% python3 -q
>>> import numpy as np
>>> np.set_printoptions(precision=3, suppress=True, linewidth=120, legacy="1.25")
>>> m1 = np.loadtxt("test12.csv", delimiter=",")
>>> m1
array([[0.556, 0.389, 0.056],
       [0.32 , 0.32 , 0.36 ],
       [0.2  , 0.333, 0.467]])
>>> # a transition matrix
>>> w, evecs = np.linalg.eig(m1)
>>> np.round(m1 @ evecs[:, 0] - w[0] * evecs[:, 0], 3) + 0
array([0., 0., 0.])
>>> np.sort(np.linalg.eigvals(m1.T))
array([-0.031,  0.373,  1.   ])
>>> np.sort(np.linalg.eigvals(m1 @ m1))
array([0.001, 0.139, 1.   ])
>>> np.kron(np.eye(2, dtype=int), m1)
array([[0.556, 0.389, 0.056, 0.   , 0.   , 0.   ],
       [0.32 , 0.32 , 0.36 , 0.   , 0.   , 0.   ],
       [0.2  , 0.333, 0.467, 0.   , 0.   , 0.   ],
       [0.   , 0.   , 0.   , 0.556, 0.389, 0.056],
       [0.   , 0.   , 0.   , 0.32 , 0.32 , 0.36 ],
       [0.   , 0.   , 0.   , 0.2  , 0.333, 0.467]])
>>> round(np.linalg.det(m1[::-1]), 3)
0.011
>>> round(float(np.linalg.det(m1.T)), 3)
-0.011
>>> round(float(np.einsum("ii->", m1)), 3)
1.342
>>> X = np.load("a.npy")
>>> X
array([[-7.9,  3. , -8. ,  2. , -4. ],
       [ 8. , -3.9,  7. ,  6. , -6. ],
       [ 0. , -5. ,  4.1,  0. , -1. ],
       [-9. ,  2. ,  7. , -7.9,  0. ],
       [-8. ,  3. , -8. ,  2. , -3.9]])
>>> vec = np.array([0, 1, 5, 1, 0])
>>> h = np.maximum(X @ vec, 0)
>>> h
array([ 0. , 37.1, 15.5, 29.1,  0. ])
>>> np.flatnonzero(h > 1e-9)
array([1, 2, 3])
>>> np.maximum(X @ vec, 0) - np.maximum(-X @ vec, 0)
array([-35. ,  37.1,  15.5,  29.1, -35. ])
>>> X * (h > 1e-9)[:, None]
array([[-0. ,  0. , -0. ,  0. , -0. ],
       [ 8. , -3.9,  7. ,  6. , -6. ],
       [ 0. , -5. ,  4.1,  0. , -1. ],
       [-9. ,  2. ,  7. , -7.9,  0. ],
       [-0. ,  0. , -0. ,  0. , -0. ]])
>>> np.linalg.eigvals(X)
array([-11.773+3.274j, -11.773-3.274j,   1.973+6.385j,   1.973-6.385j,   0.1  +0.j   ])
>>> np.round(np.linalg.det(2 * X), 3), np.round(np.linalg.det(X), 3)
(21340.0, 666.875)
>>> round(np.linalg.eigvals(X).sum().real, 3)
-19.5
>>> round(float(np.linalg.det(X.T)), 3)
666.875
>>> np.kron(np.eye(2, dtype=int), X)
array([[-7.9,  3. , -8. ,  2. , -4. , -0. ,  0. , -0. ,  0. , -0. ],
       [ 8. , -3.9,  7. ,  6. , -6. ,  0. , -0. ,  0. ,  0. , -0. ],
       [ 0. , -5. ,  4.1,  0. , -1. ,  0. , -0. ,  0. ,  0. , -0. ],
       [-9. ,  2. ,  7. , -7.9,  0. , -0. ,  0. ,  0. , -0. ,  0. ],
       [-8. ,  3. , -8. ,  2. , -3.9, -0. ,  0. , -0. ,  0. , -0. ],
       [-0. ,  0. , -0. ,  0. , -0. , -7.9,  3. , -8. ,  2. , -4. ],
       [ 0. , -0. ,  0. ,  0. , -0. ,  8. , -3.9,  7. ,  6. , -6. ],
       [ 0. , -0. ,  0. ,  0. , -0. ,  0. , -5. ,  4.1,  0. , -1. ],
       [-0. ,  0. ,  0. , -0. ,  0. , -9. ,  2. ,  7. , -7.9,  0. ],
       [-0. ,  0. , -0. ,  0. , -0. , -8. ,  3. , -8. ,  2. , -3.9]])
